$ python3 -q
>>> import numpy as np
>>> np.set_printoptions(precision=2, suppress=True, linewidth=160, sign=" ")
>>> M = np.load("a.npy")
>>> M
array([[ 0,  3,  5,  5,  4,  1,  2,  1,  1,  5,  2,  4,  4,  1,  4],
       [ 0,  0,  4,  0,  2,  2,  2,  1,  4,  3,  3,  1,  0,  5,  2],
       [ 0,  0,  0,  4,  2,  0,  4,  3,  4,  3,  1,  5,  5,  2,  2],
       [ 0,  0,  0,  0,  1,  3,  1,  1,  5,  1,  2,  3,  4,  2,  2],
       [ 0,  0,  0,  0,  0,  1,  3,  2,  0,  1,  0,  3,  0,  1,  4],
       [ 0,  0,  0,  0,  0,  0,  1,  3,  3,  2,  1,  0,  0,  5,  4],
       [ 0,  0,  0,  0,  0,  0,  0,  4,  2,  4,  2,  1,  5,  5,  4],
       [ 0,  0,  0,  0,  0,  0,  0,  0,  1,  5,  4,  2,  2,  2,  4],
       [ 0,  0,  0,  0,  0,  0,  0,  0,  0,  4,  0,  3,  1,  0,  4],
       [ 0,  0,  0,  0,  0,  0,  0,  0,  0,  0,  5,  0,  5,  2,  0],
       [ 0,  0,  0,  0,  0,  0,  0,  0,  0,  0,  0,  4,  1,  3,  2],
       [ 0,  0,  0,  0,  0,  0,  0,  0,  0,  0,  0,  0,  1,  0,  3],
       [ 0,  0,  0,  0,  0,  0,  0,  0,  0,  0,  0,  0,  0,  5,  2],
       [ 0,  0,  0,  0,  0,  0,  0,  0,  0,  0,  0,  0,  0,  0,  1],
       [ 0,  0,  0,  0,  0,  0,  0,  0,  0,  0,  0,  0,  0,  0,  0]])
>>> left, s, Vt = np.linalg.svd(M)
>>> np.argmax(s[:-1] / (s[1:] + 1e-6)) + 1
np.int64(14)
>>> out = left[:, :14] @ np.diag(s[:14]) @ Vt[:14]
>>> round(float(np.linalg.norm(M - out) / np.linalg.norm(M)), 2)
0.0
>>> np.round(np.linalg.norm(M - out, 2), 2), s[14]
(np.float64(0.0), np.float64(0.0))
>>> np.linalg.matrix_rank(M, rtol=0.05)
np.int64(11)
>>> rk = np.linalg.matrix_rank(M)
>>> print(rk)
14
>>> ns = np.linalg.svd(M)[2][rk:].T
>>> [int(np.linalg.matrix_rank(M[:, :j + 1])) for j in range(15)]
[0, 1, 2, 3, 4, 5, 6, 7, 8, 9, 10, 11, 12, 13, 14]
>>> np.linalg.matrix_rank(M.T @ M), np.linalg.matrix_rank(M @ M.T)
(np.int64(14), np.int64(14))
>>> np.allclose(M @ ns, 0)
True
>>> print(ns.shape)
(15, 1)
>>> [int(np.linalg.matrix_rank(M[:i])) for i in range(1, len(M) + 1)]
[1, 2, 3, 4, 5, 6, 7, 8, 9, 10, 11, 12, 13, 14, 14]
>>> np.prod(np.diag(M)), round(float(np.linalg.det(M)), 2)
(np.int64(0), 0.0)
>>> np.linalg.matrix_rank(M - M[0, 0] * np.eye(15))
np.int64(14)
>>> G = M.T @ M
>>> np.diag(G)
array([   0,    9,   41,   41,   25,   15,   35,   41,   72,  106,   64,   90,  114,  127,  126])
>>> np.allclose(G, G.T)
True
>>> u = np.array([3, 0, 0])
>>> np.convolve(M[9], u)
array([  0,   0,   0,   0,   0,   0,   0,   0,   0,   0,  15,   0,  15,   6,   0,   0,   0])
>>> np.polyval(u, M[9])
array([  0,   0,   0,   0,   0,   0,   0,   0,   0,   0,  75,   0,  75,  12,   0])
>>> np.cross(M[9, :3], M[13, :3])
array([ 0,  0,  0])
>>> np.correlate(M[9], M[13], "full")
array([ 0,  0,  0,  0,  0,  0,  0,  0,  0,  0,  5,  0,  5,  2,  0,  0,  0,  0,  0,  0,  0,  0,  0,  0,  0,  0,  0,  0,  0])
>>> m1 = np.load("sample5.npy")
>>> m1.round(2) + 0
array([[-0.19,  0.11,  0.22,  0.03, -0.01, -0.15,  0.14,  0.57,  0.08,  0.61,  0.09,  0.39],
       [ 0.41, -0.05,  0.15,  0.2 ,  0.2 , -0.44,  0.01,  0.21, -0.54, -0.24, -0.34,  0.2 ],
       [-0.13,  0.11, -0.13, -0.43, -0.15, -0.43, -0.04, -0.03, -0.4 ,  0.33,  0.05, -0.54],
       [-0.09,  0.13,  0.15, -0.47,  0.1 ,  0.22, -0.46, -0.08,  0.03,  0.12, -0.63,  0.2 ],
       [ 0.13, -0.21, -0.58, -0.19, -0.13,  0.12, -0.44,  0.28, -0.21, -0.06,  0.33,  0.33],
       [ 0.35, -0.05,  0.18, -0.11,  0.48, -0.36, -0.4 , -0.06,  0.44,  0.09,  0.31, -0.11],
       [ 0.13, -0.24, -0.28,  0.35, -0.34, -0.17, -0.18,  0.26,  0.39,  0.13, -0.46, -0.31],
       [-0.57, -0.37,  0.05,  0.29,  0.48,  0.13, -0.25,  0.17, -0.23, -0.01, -0.01, -0.25],
       [-0.09,  0.53,  0.14,  0.5 , -0.27, -0.05, -0.52, -0.2 , -0.16,  0.07,  0.16,  0.03],
       [ 0.09,  0.63, -0.25, -0.03,  0.32,  0.22,  0.08,  0.48,  0.07, -0.21, -0.04, -0.29],
       [-0.47,  0.19, -0.42,  0.  ,  0.16, -0.53,  0.09, -0.19,  0.22, -0.22, -0.12,  0.32],
       [ 0.25,  0.05, -0.43,  0.24,  0.37,  0.18,  0.14, -0.38, -0.14,  0.57, -0.12,  0.07]])
>>> np.round(m1.T @ m1, 2) + 0
array([[ 1.,  0.,  0.,  0.,  0.,  0.,  0.,  0.,  0.,  0.,  0.,  0.],
       [ 0.,  1.,  0.,  0.,  0.,  0.,  0.,  0.,  0.,  0.,  0.,  0.],
       [ 0.,  0.,  1.,  0.,  0.,  0.,  0.,  0.,  0.,  0.,  0.,  0.],
       [ 0.,  0.,  0.,  1.,  0.,  0.,  0.,  0.,  0.,  0.,  0.,  0.],
       [ 0.,  0.,  0.,  0.,  1.,  0.,  0.,  0.,  0.,  0.,  0.,  0.],
       [ 0.,  0.,  0.,  0.,  0.,  1.,  0.,  0.,  0.,  0.,  0.,  0.],
       [ 0.,  0.,  0.,  0.,  0.,  0.,  1.,  0.,  0.,  0.,  0.,  0.],
       [ 0.,  0.,  0.,  0.,  0.,  0.,  0.,  1.,  0.,  0.,  0.,  0.],
       [ 0.,  0.,  0.,  0.,  0.,  0.,  0.,  0.,  1.,  0.,  0.,  0.],
       [ 0.,  0.,  0.,  0.,  0.,  0.,  0.,  0.,  0.,  1.,  0.,  0.],
       [ 0.,  0.,  0.,  0.,  0.,  0.,  0.,  0.,  0.,  0.,  1.,  0.],
       [ 0.,  0.,  0.,  0.,  0.,  0.,  0.,  0.,  0.,  0.,  0.,  1.]])
>>> np.linalg.svd(m1, compute_uv=False)
array([ 1.,  1.,  1.,  1.,  1.,  1.,  1.,  1.,  1.,  1.,  1.,  1.])
>>> np.round(m1 @ m1.T, 2) + 0
array([[ 1.,  0.,  0.,  0.,  0.,  0.,  0.,  0.,  0.,  0.,  0.,  0.],
       [ 0.,  1.,  0.,  0.,  0.,  0.,  0.,  0.,  0.,  0.,  0.,  0.],
       [ 0.,  0.,  1.,  0.,  0.,  0.,  0.,  0.,  0.,  0.,  0.,  0.],
       [ 0.,  0.,  0.,  1.,  0.,  0.,  0.,  0.,  0.,  0.,  0.,  0.],
       [ 0.,  0.,  0.,  0.,  1.,  0.,  0.,  0.,  0.,  0.,  0.,  0.],
       [ 0.,  0.,  0.,  0.,  0.,  1.,  0.,  0.,  0.,  0.,  0.,  0.],
       [ 0.,  0.,  0.,  0.,  0.,  0.,  1.,  0.,  0.,  0.,  0.,  0.],
       [ 0.,  0.,  0.,  0.,  0.,  0.,  0.,  1.,  0.,  0.,  0.,  0.],
       [ 0.,  0.,  0.,  0.,  0.,  0.,  0.,  0.,  1.,  0.,  0.,  0.],
       [ 0.,  0.,  0.,  0.,  0.,  0.,  0.,  0.,  0.,  1.,  0.,  0.],
       [ 0.,  0.,  0.,  0.,  0.,  0.,  0.,  0.,  0.,  0.,  1.,  0.],
       [ 0.,  0.,  0.,  0.,  0.,  0.,  0.,  0.,  0.,  0.,  0.,  1.]])
>>> np.round(np.linalg.pinv(m1), 2) + 0
array([[-0.19,  0.41, -0.13, -0.09,  0.13,  0.35,  0.13, -0.57, -0.09,  0.09, -0.47,  0.25],
       [ 0.11, -0.05,  0.11,  0.13, -0.21, -0.05, -0.24, -0.37,  0.53,  0.63,  0.19,  0.05],
       [ 0.22,  0.15, -0.13,  0.15, -0.58,  0.18, -0.28,  0.05,  0.14, -0.25, -0.42, -0.43],
       [ 0.03,  0.2 , -0.43, -0.47, -0.19, -0.11,  0.35,  0.29,  0.5 , -0.03,  0.  ,  0.24],
       [-0.01,  0.2 , -0.15,  0.1 , -0.13,  0.48, -0.34,  0.48, -0.27,  0.32,  0.16,  0.37],
       [-0.15, -0.44, -0.43,  0.22,  0.12, -0.36, -0.17,  0.13, -0.05,  0.22, -0.53,  0.18],
       [ 0.14,  0.01, -0.04, -0.46, -0.44, -0.4 , -0.18, -0.25, -0.52,  0.08,  0.09,  0.14],
       [ 0.57,  0.21, -0.03, -0.08,  0.28, -0.06,  0.26,  0.17, -0.2 ,  0.48, -0.19, -0.38],
       [ 0.08, -0.54, -0.4 ,  0.03, -0.21,  0.44,  0.39, -0.23, -0.16,  0.07,  0.22, -0.14],
       [ 0.61, -0.24,  0.33,  0.12, -0.06,  0.09,  0.13, -0.01,  0.07, -0.21, -0.22,  0.57],
       [ 0.09, -0.34,  0.05, -0.63,  0.33,  0.31, -0.46, -0.01,  0.16, -0.04, -0.12, -0.12],
       [ 0.39,  0.2 , -0.54,  0.2 ,  0.33, -0.11, -0.31, -0.25,  0.03, -0.29,  0.32,  0.07]])
>>> print(np.round(m1[:, 3] @ m1[:, 9], 2))
-0.0
>>> Q, evecs = np.linalg.qr(m1[:, :8])[0], np.linalg.qr(m1[:, 8:])[0]
>>> s = np.linalg.svd(Q.T @ evecs, compute_uv=False)
>>> s.round(2) + 0
array([ 0.,  0.,  0.,  0.])
>>> np.degrees(np.arccos(s.clip(0, 1)))
array([ 90.,  90.,  90.,  90.])
